$ python -q
>>> import numpy as np
>>> from numpy import linalg as LA
>>> np.set_printoptions(precision=2, suppress=True, linewidth=160)
>>> def rd(a):
...     return np.round(a, 2) + 0
... 
>>> data = np.loadtxt("run9.csv", delimiter=",")
>>> data
array([[ 7.3 ,  0.93,  0.51],
       [ 6.16, -0.56, -1.81],
       [-3.34,  0.82, -2.11],
       [ 3.07,  1.37, -1.25],
       [-0.11,  0.57,  0.4 ],
       [ 0.73,  0.24, -2.84],
       [-0.06, -0.42, -3.25],
       [ 3.48,  0.8 ,  1.47],
       [ 3.  ,  1.23, -0.06],
       [-4.48, -0.34,  0.54],
       [ 7.08, -0.93, -0.15],
       [-0.29,  0.35,  0.51],
       [ 1.71, -0.1 ,  0.41],
       [-3.54, -0.12,  2.25],
       [-3.89, -0.32,  1.12],
       [-5.56, -1.59, -0.83],
       [ 4.26,  1.43, -1.73],
       [-2.39,  0.17,  0.95],
       [-0.88, -0.55, -0.26]])
>>> rng = np.random.default_rng(80)
>>> A2 = data + rng.integers(-2, 3, (19, 1)) @ rng.integers(-2, 3, (1, 3))
>>> rd(A2)
array([[ 3.3 , -3.07,  4.51],
       [ 4.16, -2.56,  0.19],
       [ 0.66,  4.82, -6.11],
       [ 7.07,  5.37, -5.25],
       [-2.11, -1.43,  2.4 ],
       [ 4.73,  4.24, -6.84],
       [-0.06, -0.42, -3.25],
       [ 3.48,  0.8 ,  1.47],
       [ 5.  ,  3.23, -2.06],
       [-4.48, -0.34,  0.54],
       [ 9.08,  1.07, -2.15],
       [ 1.71,  2.35, -1.49],
       [ 5.71,  3.9 , -3.59],
       [-5.54, -2.12,  4.25],
       [-7.89, -4.32,  5.12],
       [-7.56, -3.59,  1.17],
       [ 6.26,  3.43, -3.73],
       [-4.39, -1.83,  2.95],
       [ 3.12,  3.45, -4.26]])
>>> rd(A2 - data)
array([[-4., -4.,  4.],
       [-2., -2.,  2.],
       [ 4.,  4., -4.],
       [ 4.,  4., -4.],
       [-2., -2.,  2.],
       [ 4.,  4., -4.],
       [ 0.,  0.,  0.],
       [ 0.,  0.,  0.],
       [ 2.,  2., -2.],
       [ 0.,  0.,  0.],
       [ 2.,  2., -2.],
       [ 2.,  2., -2.],
       [ 4.,  4., -4.],
       [-2., -2.,  2.],
       [-4., -4.,  4.],
       [-2., -2.,  2.],
       [ 2.,  2., -2.],
       [-2., -2.,  2.],
       [ 4.,  4., -4.]])
>>> np.abs(A2 - data).sum(axis=1)
array([12.,  6., 12., 12.,  6., 12.,  0.,  0.,  6.,  0.,  6.,  6., 12.,  6., 12.,  6.,  6.,  6., 12.])
>>> LA.matrix_rank(A2 - data, tol=1e-8)
np.int64(1)
